>>> import numpy as np
>>> np.set_printoptions(precision=2, suppress=True, linewidth=100)
>>> data = np.loadtxt("test18.csv", delimiter=",")
>>> data
array([[ 2.,  0.,  2.,  1.,  3.],
       [ 0.,  0.,  1.,  0.,  2.],
       [ 2.,  1.,  2.,  2.,  3.],
       [ 2.,  2.,  2.,  1.,  2.],
       [ 0.,  0.,  0.,  0., -7.]])
>>> blk = np.stack([data, -2 * data, data[::-1]])
>>> print((blk @ data.T).shape)
(3, 5, 5)
>>> np.linalg.det(blk)
array([-28., 896., -28.])
>>> np.linalg.norm(blk, axis=(1, 2))
array([10.54, 21.07, 10.54])
>>> blk.shape
(3, 5, 5)
>>> P = np.triu(np.array([[-5, 4, 2, -2, -5],
...     [-5, 4, -3, -4, -5],
...     [-3, 1, -3, -2, 3],
...     [2, 5, 5, -2, 1],
...     [2, -5, 5, -3, 4]]), 1) + np.eye(5)
>>> M2 = P @ data @ np.linalg.inv(P)
>>> np.linalg.matrix_rank(M2)
np.int64(5)
>>> r0, g = data[0], data[1]
>>> r0 @ r0
np.float64(18.0)
>>> p = (r0 @ g) / (r0 @ r0) * r0
>>> print(g - p)
[-0.89  0.    0.11 -0.44  0.67]
>>> np.round((g - p) @ r0, 2)
np.float64(0.0)
>>> C2 = data.T @ data
>>> print(np.linalg.matrix_rank(C2))
5
>>> print(np.allclose(C2, C2.T))
True
>>> np.linalg.svd(data, compute_uv=False) ** 2
array([88.49, 19.61,  1.8 ,  0.77,  0.32])
>>> data - data[0]
array([[  0.,   0.,   0.,   0.,   0.],
       [ -2.,   0.,  -1.,  -1.,  -1.],
       [  0.,   1.,   0.,   1.,   0.],
       [  0.,   2.,   0.,   0.,  -1.],
       [ -2.,   0.,  -2.,  -1., -10.]])
>>> data[:, 5]
Traceback (most recent call last):
  File "<python-input-22>", line 1, in <module>
    data[:, 5]
    ~~~~^^^^^^
IndexError: index 5 is out of bounds for axis 1 with size 5
>>> np.unravel_index(np.abs(data).argmax(), data.shape)
(np.int64(4), np.int64(4))
>>> feats = np.loadtxt("mat.csv", delimiter=",")
>>> feats
array([[ 0.,  0.,  0.,  0.],
       [ 1.,  0.,  0.,  0.],
       [ 0.,  0.,  0.,  0.],
       [ 0., -2.,  0.,  0.],
       [ 5.,  0.,  0.,  0.],
       [-1.,  0.,  0., -3.]])
>>> U, sv, Vt = np.linalg.svd(feats)
>>> sv
array([5.24, 2.92, 2.  , 0.  ])
>>> np.argmax(sv[:-1] / (sv[1:] + 1e-6)) + 1
np.int64(3)
>>> M2 = U[:, :3] @ np.diag(sv[:3]) @ Vt[:3]
>>> round(float(np.linalg.norm(feats - M2, 2)), 2), sv[3]
(0.0, np.float64(0.0))
>>> np.round(np.abs(feats - M2).max(), 2)
np.float64(0.0)
>>> round(np.linalg.norm(feats - M2) / np.linalg.norm(feats), 2)
np.float64(0.0)
>>> np.linalg.matrix_rank(M2)
np.int64(3)
>>> W1 = np.array([[1, 3, 0, 2, 3], [1, 2, 0, 1, 0], [1, 3, 3, 2, 3], [1, 2, 2, 3, 2]])
>>> b = np.array([-2, 1, 5, 0, 4])
>>> H = np.maximum(feats @ W1 + b, 0)
>>> print((H > 0).astype(int))
[[0 1 1 0 1]
 [0 1 1 1 1]
 [0 1 1 0 1]
 [0 0 1 0 1]
 [1 1 1 1 1]
 [0 0 0 0 0]]
>>> H
array([[ 0.,  1.,  5.,  0.,  4.],
       [ 0.,  4.,  5.,  2.,  7.],
       [ 0.,  1.,  5.,  0.,  4.],
       [ 0.,  0.,  5.,  0.,  4.],
       [ 3., 16.,  5., 10., 19.],
       [ 0.,  0.,  0.,  0.,  0.]])
>>> Z = np.array([[1, 3, 0], [4, 3, 1], [2, -1, 5], [-3, 2, -1], [-5, 3, -1]])
>>> (H @ Z).round(6).argmax(axis=1)
array([2, 1, 2, 2, 1, 0])
>>> H @ Z
array([[ -6.,  10.,  22.],
       [-15.,  32.,  20.],
       [ -6.,  10.,  22.],
       [-10.,   7.,  21.],
       [-48., 129.,  12.],
       [  0.,   0.,   0.]])
>>> W1 @ Z
array([[-8, 25, -2],
       [ 6, 11,  1],
       [-2, 22, 13],
       [-6, 19,  7]])
>>> E = np.array([[2, 0, 2, 5, 3, 4],
...     [2, 5, 2, 4, 2, 1],
...     [5, 4, 2, 4, 1, 3],
...     [0, 2, 3, 4, 1, 0],
...     [2, 0, 4, 0, 3, 5],
...     [3, 1, 1, 0, 0, 1],
...     [1, 0, 4, 4, 4, 4]])
>>> E[5] = E[2]
>>> E
array([[2, 0, 2, 5, 3, 4],
       [2, 5, 2, 4, 2, 1],
       [5, 4, 2, 4, 1, 3],
       [0, 2, 3, 4, 1, 0],
       [2, 0, 4, 0, 3, 5],
       [5, 4, 2, 4, 1, 3],
       [1, 0, 4, 4, 4, 4]])
>>> ang = np.radians(135)
>>> r_ = np.eye(6)
>>> r_[0, 0] = r_[2, 2] = np.cos(ang)
>>> r_[0, 2], r_[2, 0] = -np.sin(ang), np.sin(ang)
>>> print(r_)
[[-0.71  0.   -0.71  0.    0.    0.  ]
 [ 0.    1.    0.    0.    0.    0.  ]
 [ 0.71  0.   -0.71  0.    0.    0.  ]
 [ 0.    0.    0.    1.    0.    0.  ]
 [ 0.    0.    0.    0.    1.    0.  ]
 [ 0.    0.    0.    0.    0.    1.  ]]
>>> M2 = E @ r_.T
>>> np.allclose(np.linalg.norm(E, axis=1), np.linalg.norm(M2, axis=1))
True
>>> print(np.allclose(E @ E.T, M2 @ M2.T))
True
>>> M2 = np.array([[-3, -2], [2, 3], [2, -3], [1, 3], [0, 2], [-2, -1]])
>>> np.einsum("ik,kj->ji", E, M2)
array([[ -5,  10,  -5,  14,  -8,  -5,   1],
       [  7,  20,   7,  11, -15,   7,   2]])
>>> arr = np.load("case4.npy")
>>> arr
array([[-21,  -3,  -5],
       [-18,  -2,  -6],
       [-15,  -1,  -7]])
>>> # rows and columns are dependent
>>> print(np.linalg.cond(arr) > 100)
True
>>> print(round(float(np.linalg.norm(arr, 2) / np.linalg.norm(arr)), 2))
1.0
>>> print(np.linalg.matrix_rank(arr, rtol=0.1))
1
>>> np.abs(np.diag(np.linalg.qr(arr)[1])) > 1e-9
array([ True,  True, False])
>>> np.unique(arr.round(6), axis=0).shape
(3, 3)
>>> print(arr @ np.linalg.pinv(arr) @ arr)
[[-21.  -3.  -5.]
 [-18.  -2.  -6.]
 [-15.  -1.  -7.]]
>>> F = np.loadtxt("a.csv", delimiter=",")
>>> F
array([[ 0.4,  0.2,  0.7,  0.8, -1.3,  0.8,  0.8],
       [-0.1, -1.9,  0.9,  0. ,  0.7,  0.1, -0.7]])
>>> x0 = np.array([-2, 1, 2, 1, 2, 1, 1])
>>> a = np.maximum(F @ x0, 0)
>>> print(np.flatnonzero(a > 1e-9))
[0 1]
>>> M2 = np.array([[3, 1], [-3, 2], [2, 1], [-1, -3], [0, 2], [2, 1], [-3, -1]])
>>> print(np.einsum("ij->j", F))
[ 0.3 -1.7  1.6  0.8 -0.6  0.9  0.1]
>>> np.vstack([F, M2.T]).shape
(4, 7)
>>> M2.T @ F.T
array([[ 0.4,  9.5],
       [-3.5, -0.8]])
>>> F @ M2
array([[ 0.4, -3.5],
       [ 9.5, -0.8]])
>>> print(np.einsum("ij,ij->i", F, F))
[4.3  5.42]
>>> ang = np.radians(180)
>>> r_ = np.eye(7)
>>> r_[5, 5] = r_[4, 4] = np.cos(ang)
>>> r_[5, 4], r_[4, 5] = -np.sin(ang), np.sin(ang)
>>> print(r_.round(2) + 0)
[[ 1.  0.  0.  0.  0.  0.  0.]
 [ 0.  1.  0.  0.  0.  0.  0.]
 [ 0.  0.  1.  0.  0.  0.  0.]
 [ 0.  0.  0.  1.  0.  0.  0.]
 [ 0.  0.  0.  0. -1.  0.  0.]
 [ 0.  0.  0.  0.  0. -1.  0.]
 [ 0.  0.  0.  0.  0.  0.  1.]]
>>> M2 = F @ r_.T
>>> np.allclose(np.linalg.norm(F, axis=1), np.linalg.norm(M2, axis=1))
True
>>> np.abs(M2 - F).max(axis=0)
array([0. , 0. , 0. , 0. , 2.6, 1.6, 0. ])
>>> U, sv, Vt = np.linalg.svd(F, full_matrices=False)
>>> U.shape, sv.shape, Vt.shape
((2, 2), (2,), (2, 7))
>>> np.round(U.T @ F @ Vt.T, 2) + 0
array([[2.48, 0.  ],
       [0.  , 1.89]])
>>> sv
array([2.48, 1.89])
>>> np.cumsum(sv ** 2) / np.sum(sv ** 2)
array([0.63, 1.  ])
>>> np.abs(Vt[0])
array([0.12, 0.69, 0.16, 0.17, 0.52, 0.14, 0.41])
>>> M2 = np.array([[-0.2, 0.2], [-0.3, 0.6], [0.9, -0.8]])
>>> Z = np.array([[-0.6, -0.5, -1.8, 1.3], [-2.8, 1.4, -1.0, 0.9]])
>>> X = M2 @ Z
>>> print(X)
[[-0.44  0.38  0.16 -0.08]
 [-1.5   0.99 -0.06  0.15]
 [ 1.7  -1.57 -0.82  0.45]]
>>> M2 = X / np.linalg.norm(X, axis=1, keepdims=True)
>>> C2 = M2 @ M2.T
>>> C2[0]
array([ 1.  ,  0.92, -1.  ])
>>> print((np.abs(C2) > 0.9).astype(int))
[[1 1 1]
 [1 1 0]
 [1 0 1]]
>>> C2
array([[ 1.  ,  0.92, -1.  ],
       [ 0.92,  1.  , -0.89],
       [-1.  , -0.89,  1.  ]])
>>> np.linalg.norm(M2, axis=1)
array([1., 1., 1.])
>>> (C2 - 2 * np.eye(3)).round(6).argmax(axis=1)
array([1, 0, 1])
>>> r = np.linalg.matrix_rank(C2)
>>> r
np.int64(2)
>>> ns = np.linalg.svd(C2)[2][r:].T
>>> [int(np.linalg.matrix_rank(C2[:, :j + 1])) for j in range(3)]
[1, 2, 2]
>>> print(np.allclose(C2 @ ns, 0))
True
>>> ns.shape
(3, 1)
>>> ns @ ns.T
array([[ 0.58, -0.12,  0.48],
       [-0.12,  0.02, -0.09],
       [ 0.48, -0.09,  0.39]])
>>> [int(np.linalg.matrix_rank(C2[:i])) for i in range(1, len(C2) + 1)]
[1, 2, 2]
>>> P = E @ np.linalg.solve(E.T @ E, E.T)
>>> np.diag(P)
array([1. , 1. , 0.5, 1. , 1. , 0.5, 1. ])
>>> print(P.round(2) + 0)
[[1.  0.  0.  0.  0.  0.  0. ]
 [0.  1.  0.  0.  0.  0.  0. ]
 [0.  0.  0.5 0.  0.  0.5 0. ]
 [0.  0.  0.  1.  0.  0.  0. ]
 [0.  0.  0.  0.  1.  0.  0. ]
 [0.  0.  0.5 0.  0.  0.5 0. ]
 [0.  0.  0.  0.  0.  0.  1. ]]
>>> A = np.load("data.npy")
>>> print(A)
[[  1  -3   9 -27]
 [  1  -2   4  -8]
 [  1  -1   1  -1]
 [  1   0   0   0]
 [  1   1   1   1]]
>>> np.linalg.matrix_rank(A, rtol=0.1)
np.int64(1)
>>> round(np.log10(np.linalg.cond(A)))
2
>>> np.linalg.cond(A) > 100
np.False_
>>> np.argsort(-np.linalg.norm(A, axis=0).round(6), kind="stable")[:3]
array([3, 2, 1])
>>> x0 = np.array([9, 3, 9, 8])
>>> rhs = A @ x0
>>> np.round(np.linalg.pinv(A) @ A, 2) + 0
array([[1., 0., 0., 0.],
       [0., 1., 0., 0.],
       [0., 0., 1., 0.],
       [0., 0., 0., 1.]])
>>> np.linalg.solve(A.T @ A, A.T @ rhs)
array([9., 3., 9., 8.])
>>> rng = np.random.default_rng(6)
>>> rhs = rhs + 0.05 * rng.normal(size=5)
>>> rhs
array([-134.95,  -24.91,    6.87,    8.99,   29.05])
>>> b, *_ = np.linalg.lstsq(A, rhs)
>>> round(float(np.linalg.norm(rhs - A @ b)), 2)
0.12
>>> [round(float(np.linalg.norm(np.linalg.solve(A.T @ A + lam * np.eye(4), A.T @ rhs))), 2) for lam in (0, 1, 10, 100)]
[15.35, 13.13, 6.97, 4.16]
>>> np.round(A.T @ (rhs - A @ b), 2) + 0
array([0., 0., 0., 0.])
>>> b.round()
array([9., 3., 9., 8.])
>>> U, sv, Vt = np.linalg.svd(A)
>>> sv
array([30.08,  2.5 ,  1.56,  0.86])
>>> M2 = U[:, :1] @ np.diag(sv[:1]) @ Vt[:1]
>>> np.round(np.linalg.norm(A - M2, 2), 2), round(float(sv[1]), 2)
(np.float64(2.5), 2.5)
>>> print(round(np.linalg.norm(A - M2) / np.linalg.norm(A), 2))
0.1
>>> print(np.linalg.matrix_rank(M2))
1
>>> W0 = np.loadtxt("arr.csv", delimiter=",")
>>> print(W0)
[[ 0.01  0.02  0.05 -0.01  0.05 -0.01  0.04]
 [ 0.02  0.07  0.16 -0.02  0.16 -0.02  0.11]
 [ 0.05  0.16  0.36 -0.05  0.36 -0.05  0.26]
 [-0.01 -0.02 -0.05  0.01 -0.05  0.01 -0.04]
 [ 0.05  0.16  0.36 -0.05  0.36 -0.05  0.26]
 [-0.01 -0.02 -0.05  0.01 -0.05  0.01 -0.04]
 [ 0.04  0.11  0.26 -0.04  0.26 -0.04  0.19]]
>>> blk = np.stack([W0, -1 * W0, W0[::-1]])
>>> print(blk.shape)
(3, 7, 7)
>>> print(np.linalg.matrix_rank(blk))
[1 1 1]
>>> np.einsum("bij,cij->bc", blk, blk)
array([[ 1.  , -1.  ,  0.76],
       [-1.  ,  1.  , -0.76],
       [ 0.76, -0.76,  1.  ]])
>>> r = np.linalg.matrix_rank(W0)
>>> r
np.int64(1)
>>> ns = np.linalg.svd(W0)[2][r:].T
>>> np.allclose(W0 @ ns, 0)
True
>>> x0 = np.array([3, -1, -5, 4, -5, -4, 0])
>>> print(W0 @ W0 @ x0)
[-0.52 -1.56 -3.63  0.52 -3.63  0.52 -2.59]
>>> W0 @ x0
array([-0.52, -1.56, -3.63,  0.52, -3.63,  0.52, -2.59])
>>> print(round(float((x0 - W0 @ x0) @ (W0 @ x0)), 2))
-0.0
>>> np.trace(W0)
np.float64(1.0)
>>> W1 = np.array([[-2, 1, -1, 0, 1, 2],
...     [-2, -2, -1, -1, 2, -1],
...     [1, 0, 2, 2, -1, -1],
...     [-2, -1, 2, 0, -2, -1],
...     [-1, -1, 1, -1, -1, 0],
...     [-1, -1, 2, 1, -2, 2],
...     [2, -1, 1, 0, 2, -2]])
>>> b = np.array([3, 3, 0, 4, 0, 1])
>>> H = np.maximum(W0 @ W1 + b, 0)
>>> (H > 0).astype(int)
array([[1, 1, 1, 1, 1, 1],
       [1, 1, 1, 1, 1, 1],
       [1, 1, 1, 1, 1, 1],
       [1, 1, 0, 1, 0, 1],
       [1, 1, 1, 1, 1, 1],
       [1, 1, 0, 1, 0, 1],
       [1, 1, 1, 1, 1, 1]])
>>> np.linalg.matrix_rank(H)
np.int64(3)
>>> Z = np.array([[1, 2], [2, 3], [1, 0], [2, 2], [0, 0], [3, 2]])
>>> W1 @ Z
array([[  5,   3],
       [-12, -14],
       [  4,   4],
       [ -5,  -9],
       [ -4,  -7],
       [  7,   1],
       [ -5,  -3]])
>>> (H @ Z).round(6).argmax(axis=1)
array([1, 1, 1, 1, 1, 1, 1])
